$ python -q
>>> import numpy as np
>>> from numpy import linalg as LA
>>> np.set_printoptions(precision=3, suppress=True, linewidth=140, floatmode="fixed")
>>> m1 = np.load("case2.npy")
>>> m1
array([[ 2,  1,  0, -2,  2, -2,  0,  2, -1, -1, -1, -2, -2,  1],
       [ 0,  1,  1, -1,  2, -2,  1, -1,  1,  1, -2,  0,  2, -1],
       [-1, -2,  2, -2, -2,  2, -2, -2, -2,  2,  2,  1, -1,  2],
       [ 2,  1, -2,  1,  2,  2, -1,  2, -1,  1,  2,  1,  1,  0],
       [-2,  2, -2, -2,  1,  0,  0, -1, -2, -2,  2,  2,  1, -2],
       [ 1, -2, -1, -2, -2, -1,  2,  2,  2,  2,  0, -1,  2, -1],
       [-2,  2,  0,  1,  2,  2, -2,  2, -2, -1, -2, -2,  1, -2],
       [ 2,  1,  2,  1,  1, -1, -1, -1,  0, -1,  1, -1,  1,  1],
       [-2,  0,  0, -1,  0, -2,  2, -1, -1,  2, -2, -1, -1,  0],
       [ 0,  1,  2, -2, -2,  0,  0, -1,  0,  0,  2,  2, -1, -1],
       [-1, -1, -2,  2, -1,  2, -1,  0,  2,  1, -2, -2,  2,  0],
       [-2, -1, -2,  0, -1, -1, -1, -1,  1,  1,  2, -2, -2, -2],
       [-1, -2,  2, -2, -2,  2, -2, -2, -2,  2,  2,  1, -1,  2],
       [ 0, -1, -2,  2, -1,  2,  2,  0, -1,  2,  1, -2, -1,  2]])
>>> rng = np.random.default_rng(101)
>>> lab = rng.permutation(14)
>>> lab
array([ 3, 13,  9,  7,  1,  8,  0,  5,  4, 12, 10, 11,  6,  2])
>>> M2 = m1[lab][:, lab]
>>> np.round(np.sort(np.abs(LA.eigvals(M2))), 3) + 0
array([0.000, 0.620, 1.709, 3.061, 3.432, 3.648, 3.648, 3.856, 3.856, 4.253, 4.253, 4.557, 4.557, 5.360])
>>> left, sig, vt = LA.svd(m1)
>>> np.argmax(sig[:-1] / (sig[1:] + 1e-6)) + 1
np.int64(13)
>>> M2 = left[:, :13] @ np.diag(sig[:13]) @ vt[:13]
>>> round(np.abs(m1 - M2).max(), 3)
np.float64(0.0)
>>> round(float(LA.norm(m1 - M2, 2)), 3), round(float(sig[13]), 3)
(0.0, 0.0)
>>> LA.lstsq(m1[:-1].T, m1[-1])[2]
np.int32(12)
>>> np.unique(m1.round(6), axis=0).shape
(13, 14)
>>> M2 = m1 / LA.norm(m1, axis=1, keepdims=True)
>>> C2 = M2 @ M2.T
>>> round(float(np.degrees(np.arccos(np.clip(C2[8, 11], -1, 1)))), 3)
77.554
>>> (C2 - 2 * np.eye(14)).round(6).argmax(axis=1)
array([ 7,  8, 12,  6,  9, 10, 10,  0,  1,  2, 13, 13,  2, 10])
>>> LA.norm(M2, axis=1)
array([1.000, 1.000, 1.000, 1.000, 1.000, 1.000, 1.000, 1.000, 1.000, 1.000, 1.000, 1.000, 1.000, 1.000])
>>> LA.cond(m1) > 100
np.True_
>>> [round(float(x), 3) for x in LA.svd(m1, compute_uv=False)[:3]]
[11.051, 8.884, 8.171]
>>> np.argsort(-LA.norm(m1, axis=0).round(6), kind="stable")[:3]
array([10,  5,  2])
>>> M = np.loadtxt("m.csv", delimiter=",")
>>> M
array([[-0.287,  1.803, 11.472,  0.068, 28.118],
       [-0.381, -0.852, 10.501,  0.015, 28.277],
       [ 1.348, -0.896, 11.143, -1.890, 30.648],
       [-1.619, -1.219,  8.538,  0.839, 30.870],
       [-2.267, -2.521,  9.467,  1.146, 30.700],
       [ 1.697, -1.384,  9.894,  0.072, 29.284],
       [-0.040,  0.524, 11.123,  0.093, 31.589],
       [ 0.295, -0.378,  9.772, -0.457, 30.745],
       [ 0.391,  0.989, 10.511, -2.293, 28.536],
       [ 0.138,  0.354, 10.422, -0.235, 29.941],
       [-0.885, -0.572, 11.339,  0.970, 28.084],
       [ 1.815,  0.674,  9.537,  0.857, 30.629],
       [ 0.243, -0.717,  8.872, -0.049, 29.601],
       [-0.822, -0.620,  9.628,  0.928, 31.417],
       [ 0.856,  0.084, 11.163, -1.422, 29.641],
       [ 0.705,  1.673,  8.584, -2.709, 31.545],
       [-0.209,  1.500,  9.138, -0.770, 30.505],
       [-1.337,  0.460, 10.036,  0.545, 29.525],
       [-0.367,  0.168,  8.338,  1.757, 29.376],
       [-0.277, -0.611, 10.156, -0.890, 30.888],
       [-0.448,  1.250, 10.792,  0.123, 29.982],
       [ 1.314, -0.918,  9.660, -0.127, 29.878],
       [ 1.162, -0.378, 10.522,  1.224, 30.922],
       [-0.589,  0.424,  9.089, -0.561, 30.228],
       [ 1.284, -1.586, 10.241,  1.409, 30.214],
       [ 0.574, -0.646,  9.516,  1.917, 30.196],
       [-0.806, -0.522, 10.479,  1.611, 29.759],
       [-0.431,  0.953, 10.661,  0.327, 30.962],
       [-1.010,  0.841,  9.835, -0.873, 29.718],
       [ 0.914,  0.267,  9.916, -0.137, 29.428],
       [ 1.287, -0.256,  9.968,  0.220, 31.611],
       [-0.528,  0.163,  9.730, -1.282, 29.972],
       [ 0.837, -1.467,  9.754,  2.311, 29.686],
       [ 1.145,  1.285, 10.920,  1.472, 30.216]])
>>> np.argsort(-LA.norm(M, axis=0).round(6), kind="stable")[:3]
array([4, 2, 3])
>>> round(LA.norm(M, 2) / LA.norm(M), 3)
np.float64(0.998)
>>> LA.cond(M) > 100
np.False_
>>> np.abs(LA.svd(M)[2][-1])
array([0.194, 0.691, 0.515, 0.436, 0.170])
